$ ipython --no-banner

In [1]: import numpy as np

In [2]: np.set_printoptions(precision=3, suppress=True, linewidth=120, sign=" ")

In [3]: feats = np.load("arr.npy")

In [4]: print(feats)
[[-1.185 -1.539  0.56   0.086  2.051 -0.836]
 [-0.677 -0.282 -1.125 -1.959  0.505  1.761]
 [-1.354 -1.61  -0.705  1.053 -1.67   0.423]
 [-1.524  1.59   0.539  1.324  0.641  1.302]
 [-1.693  1.127 -0.373 -1.104 -0.693 -1.739]
 [-0.339 -0.402  2.548 -1.035 -0.927  0.548]]

In [5]: print(round(float(np.trace(feats)), 3))
-0.992

In [6]: print(np.allclose(feats @ feats.T, feats.T @ feats))
True

In [7]: print(np.allclose(feats, feats.T))
False

In [8]: print(np.sort(np.abs(np.linalg.eigvals(feats))))
[ 3.  3.  3.  3.  3.  3.]

In [9]: rng = np.random.default_rng(7249)

In [10]: labels = rng.permutation(6)

In [11]: out = feats[:, labels] * rng.choice([-1, 1], 6)

In [12]: print(out)
[[-1.185  0.086  0.56  -2.051  1.539 -0.836]
 [-0.677 -1.959 -1.125 -0.505  0.282  1.761]
 [-1.354  1.053 -0.705  1.67   1.61   0.423]
 [-1.524  1.324  0.539 -0.641 -1.59   1.302]
 [-1.693 -1.104 -0.373  0.693 -1.127 -1.739]
 [-0.339 -1.035  2.548  0.927  0.402  0.548]]

In [13]: left, _, Vh = np.linalg.svd(feats.T @ out)

In [14]: print(labels)
[ 0  3  2  4  1  5]

In [15]: f = np.array([-5, 5, 4, -5, -2, 2])

In [16]: out = feats + np.outer(f, np.eye(6)[1])

In [17]: print(round(np.linalg.det(out) / np.linalg.det(feats), 3), round(1 + np.linalg.solve(feats, f)[1], 3))
-0.24 -0.24

In [18]: O, evecs = np.linalg.qr(feats[:, :5])[0], np.linalg.qr(feats[:, 5:])[0]

In [19]: sigma = np.linalg.svd(O.T @ evecs, compute_uv=False)

In [20]: print((sigma > 0.9).sum())
0

In [21]: labels = rng.permutation(6)

In [22]: print(labels)
[ 2  0  1  3  5  4]

In [23]: out = feats[labels][:, labels]

In [24]: print(round(float(np.trace(out)), 3))
-0.992

In [25]: print(np.sort(np.abs(np.linalg.eigvals(out))))
[ 3.  3.  3.  3.  3.  3.]

In [26]: A = np.loadtxt("test18.csv", delimiter=",")

In [27]: print(A)
[[ 0.  2.  0.  0.  0.  0.]
 [ 0.  0.  0.  0.  0. -2.]
 [ 0. -1.  0.  0. -1.  0.]
 [ 0.  3.  0.  0. -1.  0.]
 [-3.  0.  3.  0.  0.  0.]
 [-3.  0.  0. -2.  0.  3.]
 [ 0.  0.  0.  0.  3.  0.]
 [ 0.  0.  0.  0.  0. -1.]
 [ 0.  0.  0.  0.  0.  0.]]

In [28]: # rank 5

In [29]: left, sigma, Vh = np.linalg.svd(A)

In [30]: evecs = Vh[:(sigma > 1e-8).sum()]

In [31]: x0 = A[4] + 5 * A[8] + rng.integers(2) * np.eye(6)[5]

In [32]: print(x0)
[-3.  0.  3.  0.  0.  0.]

In [33]: print(np.linalg.matrix_rank(np.vstack([A, x0])))
5

In [34]: print(np.diag(evecs.T @ evecs))
[ 0.765  1.     0.765  0.471  1.     1.   ]

In [35]: print(round(float(np.linalg.norm(x0 - evecs.T @ evecs @ x0)), 3))
0.0

In [36]: print(np.unique(A.round(6), axis=0).shape)
(9, 6)

In [37]: print(round(np.trace(np.linalg.pinv(A) @ A), 3))
5.0

In [38]: print(np.linalg.lstsq(A[:-1].T, A[-1])[2])
5

In [39]: left, sigma, Vh = np.linalg.svd(A)

In [40]: print(np.argmax(sigma[:-1] / (sigma[1:] + 1e-6)) + 1)
5

In [41]: out = left[:, :5] @ np.diag(sigma[:5]) @ Vh[:5]

In [42]: print(np.linalg.matrix_rank(out))
5

In [43]: print(round(float(np.linalg.norm(A - out) / np.linalg.norm(A)), 3))
0.0

In [44]: r = np.linalg.matrix_rank(A)

In [45]: print(r)
5

In [46]: N = np.linalg.svd(A)[2][r:].T

In [47]: print(np.linalg.matrix_rank(A.T @ A), np.linalg.matrix_rank(A @ A.T))
5 5

In [48]: print(np.round(A @ N, 3) + 0)
[[ 0.]
 [ 0.]
 [ 0.]
 [ 0.]
 [ 0.]
 [ 0.]
 [ 0.]
 [ 0.]
 [ 0.]]

In [49]: print(np.round(N[:, 0] / N[np.abs(N[:, 0]).round(6).argmax(), 0], 3) + 0)
[-0.667  0.    -0.667  1.     0.     0.   ]

In [50]: print([int(np.linalg.matrix_rank(np.delete(A, i, axis=0))) for i in range(9)])
[5, 5, 5, 5, 4, 4, 5, 5, 5]

In [51]: print(np.round(N @ N.T, 3) + 0)
[[ 0.235  0.     0.235 -0.353  0.     0.   ]
 [ 0.     0.     0.     0.     0.     0.   ]
 [ 0.235  0.     0.235 -0.353  0.     0.   ]
 [-0.353  0.    -0.353  0.529  0.     0.   ]
 [ 0.     0.     0.     0.     0.     0.   ]
 [ 0.     0.     0.     0.     0.     0.   ]]

In [52]: print(N.shape)
(6, 1)

In [53]: mat = np.load("x.npy")

In [54]: print(mat)
[[  5.812  -4.051  -4.051  15.413 -11.731 -19.411  -1.92   25.118 -13.44 ]
 [  5.509  -4.123  -4.123  14.481 -11.294 -18.466  -1.79   23.708 -12.552]
 [  1.829  -3.645  -3.645   4.742  -5.544  -7.443  -0.295   8.104  -3.503]
 [  1.243  -3.225  -3.225   3.494  -4.475  -5.725  -0.083   5.898  -2.417]
 [  1.159  -3.151  -3.151   3.321  -4.313  -5.475  -0.054   5.586  -2.27 ]
 [  1.984  -0.122  -0.122  -3.095   0.347   0.816  -1.381  -0.508   2.318]
 [  2.3    -0.363  -0.363  -3.66    0.253   0.87   -1.576  -0.635   2.809]
 [  2.883  -0.885  -0.885  -4.768   0.046   0.977  -1.93   -0.931   3.792]
 [  3.883  -1.969  -1.969  -6.857  -0.386   1.198  -2.524  -1.615   5.691]
 [  8.376  -8.888  -8.888 -18.799  -2.941   3.005  -5.094  -7.14   16.987]
 [  8.878  -9.819  -9.819 -20.359  -3.263   3.294  -5.375  -7.979  18.488]
 [  9.579 -11.167 -11.167 -22.612  -3.721   3.725  -5.766  -9.219  20.659]]

In [55]: left, sigma, Vh = np.linalg.svd(mat)

In [56]: evecs = Vh[:(sigma > 1e-8).sum()]

In [57]: x0 = mat[1] + 5 * mat[3] + rng.integers(2) * np.eye(9)[8]

In [58]: print(x0)
[ 11.726 -20.249 -20.249  31.95  -33.669 -47.09   -2.206  53.196 -24.635]

In [59]: print(np.allclose(evecs.T @ evecs @ x0, x0))
True

In [60]: print(np.round(np.linalg.norm(x0 - evecs.T @ evecs @ x0), 3))
0.0

In [61]: print(np.diag(evecs.T @ evecs))
[ 0.397  0.344  0.344  0.442  0.22   0.259  0.179  0.51   0.306]
